% ipython --no-banner

In [1]: import numpy as np

In [2]: np.set_printoptions(suppress=True, linewidth=140)

In [3]: def tidy(a):
   ...:     return np.round(a, 4) + 0
   ...: 

In [4]: A = np.array([[0, 4, -5, 1, 1, -3, 1],
   ...:     [-4, 0, 2, -3, 0, 2, -4],
   ...:     [5, -2, 0, 2, 1, 1, 5],
   ...:     [-1, 3, -2, 0, -4, -1, 3],
   ...:     [-1, 0, -1, 4, 0, -1, -3],
   ...:     [3, -2, -1, 1, 1, 0, 2],
   ...:     [-1, 4, -5, -3, 3, -2, 0]])

In [5]: tidy(A @ np.linalg.pinv(A) @ A)
Out[5]: 
array([[ 0.,  4., -5.,  1.,  1., -3.,  1.],
       [-4.,  0.,  2., -3.,  0.,  2., -4.],
       [ 5., -2.,  0.,  2.,  1.,  1.,  5.],
       [-1.,  3., -2.,  0., -4., -1.,  3.],
       [-1.,  0., -1.,  4.,  0., -1., -3.],
       [ 3., -2., -1.,  1.,  1.,  0.,  2.],
       [-1.,  4., -5., -3.,  3., -2.,  0.]])

In [6]: vec = np.array([2, -1, 0, -3, -3, -3, 3])

In [7]: vec @ A @ vec
Out[7]: np.int64(0)

In [8]: tidy(np.linalg.svd(A, compute_uv=False))
Out[8]: array([10.9906, 10.9906,  5.9108,  5.9108,  1.1272,  1.1272,  0.    ])

In [9]: q = np.linalg.solve(np.eye(7) - A, np.eye(7) + A)

In [10]: tidy(q @ q.T)
Out[10]: 
array([[1., 0., 0., 0., 0., 0., 0.],
       [0., 1., 0., 0., 0., 0., 0.],
       [0., 0., 1., 0., 0., 0., 0.],
       [0., 0., 0., 1., 0., 0., 0.],
       [0., 0., 0., 0., 1., 0., 0.],
       [0., 0., 0., 0., 0., 1., 0.],
       [0., 0., 0., 0., 0., 0., 1.]])

In [11]: tidy(np.linalg.det(q))
Out[11]: np.float64(1.0)

In [12]: E = np.load("sample7.npy")

In [13]: E
Out[13]: 
array([[ 0,  2,  1],
       [-2,  0, -1],
       [ 3,  5,  4],
       [-1,  1,  0],
       [-2,  0, -1]])

In [14]: def softmax(z):
    ...:     e = np.exp(z - z.max(axis=-1, keepdims=True))
    ...:     return e / e.sum(axis=-1, keepdims=True)
    ...: 

In [15]: tidy(softmax(A[6]))
Out[15]: array([0.0048, 0.7161, 0.0001, 0.0007, 0.2634, 0.0018, 0.0131])

In [16]: tidy(softmax(A).sum(axis=1))
Out[16]: array([1., 1., 1., 1., 1., 1., 1.])

In [17]: S = A @ A.T / np.sqrt(7)

In [18]: softmax(S).round(6).argmax(axis=1)
Out[18]: array([0, 1, 2, 3, 4, 2, 6])

In [19]: tidy(softmax(S)[6] @ A)
Out[19]: array([-0.9984,  4.    , -5.    , -2.9935,  2.9968, -2.0016,  0.0016])

In [20]: left, sv, Vh = np.linalg.svd(E)

In [21]: tidy(sv)
Out[21]: array([7.6238, 2.9796, 0.    ])

In [22]: np.argmax(sv[:-1] / (sv[1:] + 1e-6)) + 1
Out[22]: np.int64(2)

In [23]: M2 = left[:, :2] @ np.diag(sv[:2]) @ Vh[:2]

In [24]: tidy(np.linalg.norm(E - M2) / np.linalg.norm(E))
Out[24]: np.float64(0.0)

In [25]: np.linalg.matrix_rank(M2)
Out[25]: np.int64(2)

In [26]: tidy(M2)
Out[26]: 
array([[ 0.,  2.,  1.],
       [-2.,  0., -1.],
       [ 3.,  5.,  4.],
       [-1.,  1.,  0.],
       [-2.,  0., -1.]])

In [27]: tidy(np.abs(E - M2).max())
Out[27]: np.float64(0.0)

In [28]: [round(float(x), 4) for x in np.linalg.svd(E, compute_uv=False)[:3]]
Out[28]: [7.6238, 2.9796, 0.0]

In [29]: sv = 20 * 0.7 ** np.arange(3)

In [30]: q, _ = np.linalg.qr(np.array([[-0.1, -0.1, -0.5], [-1.0, 1.3, 1.5], [-1.2, 0.5, 0.2]]))

In [31]: rng = np.random.default_rng(5942)

In [32]: J = rng.normal(size=(16, 3)) * sv @ q

In [33]: tidy(J)
Out[33]: 
array([[ -4.862 ,   4.0648,  -7.6854],
       [-23.4485,   0.117 ,  17.7701],
       [-26.2179, -30.0708,  13.5726],
       [  1.8442,  -8.1049,  -4.5749],
       [-15.9266,   8.6324,  -6.5546],
       [  8.4841,  -9.1345, -19.7184],
       [ -7.4531,  16.7841,   5.3874],
       [ -7.7725,   9.0883,   5.5022],
       [ -5.9367, -18.2909,  16.5502],
       [ -1.5519,   7.7826,  29.1382],
       [  2.6327,  24.3192, -12.598 ],
       [  6.1996, -22.88  ,  16.0903],
       [ 12.4091,   9.6153,  27.6501],
       [ 19.6252,  20.7959,   0.7496],
       [-16.9343,  -4.3455,  -6.7226],
       [  6.7226, -14.1305,  -3.2363]])

In [34]: vec = np.array([0, -3, 5])

In [35]: target = J @ vec

In [36]: tidy(np.linalg.solve(J.T @ J, J.T @ target))
Out[36]: array([ 0., -3.,  5.])

In [37]: tidy(np.linalg.pinv(J) @ J)
Out[37]: 
array([[1., 0., 0.],
       [0., 1., 0.],
       [0., 0., 1.]])

In [38]: target = target + 0.05 * rng.normal(size=16)

In [39]: tidy(target)
Out[39]: 
array([ -50.6455,   88.5625,  158.0628,    1.3946,  -58.719 ,  -71.104 ,  -23.3947,    0.1942,  137.6492,  122.309 , -135.9419,  149.111 ,
        109.4059,  -58.6422,  -20.6627,   26.1584])

In [40]: c, *_ = np.linalg.lstsq(J, target)

In [41]: tidy(np.linalg.norm(target - J @ c))
Out[41]: np.float64(0.1735)

In [42]: tidy(c)
Out[42]: array([ 0.0008, -3.0003,  5.0001])

In [43]: [round(float(np.linalg.norm(np.linalg.solve(J.T @ J + lam * np.eye(3), J.T @ target))), 2) for lam in (0, 1, 10, 100)]
Out[43]: [5.83, 5.83, 5.82, 5.68]

In [44]: F = np.load("case18.npy")

In [45]: F
Out[45]: 
array([[19, 21,  5, 35, 16, 26],
       [16, 15, 29, 41, 19, 41],
       [14, 15, 13, 30, 12, 30],
       [11, 14, 19, 32, 15, 27],
       [25, 24,  7, 42, 19, 35],
       [31, 28, 23, 60, 31, 47],
       [24, 22, 15, 44, 20, 40],
       [ 0,  5,  9,  9,  1, 11],
       [21, 20,  7, 35, 14, 34],
       [24, 22, 15, 44, 20, 40],
       [22, 18, 31, 48, 22, 50],
       [14, 15, 13, 30, 12, 30],
       [26, 22, 31, 55, 27, 51],
       [15, 17,  5, 28, 11, 25],
       [28, 26, 15, 51, 25, 41],
       [30, 26, 31, 62, 32, 52],
       [22, 24, 27, 55, 31, 35],
       [24, 22, 15, 44, 20, 40],
       [22, 24, 27, 55, 31, 35],
       [ 7, 15,  1, 21, 10,  8],
       [21, 21, 21, 46, 23, 37]])

In [46]: gram = np.cov(F, rowvar=False)

In [47]: np.argwhere(np.triu(np.abs(np.corrcoef(F.T)) > 0.8, 1))
Out[47]: 
array([[0, 1],
       [0, 3],
       [0, 4],
       [0, 5],
       [1, 3],
       [1, 4],
       [3, 4],
       [3, 5]])

In [48]: gram.shape
Out[48]: (6, 6)
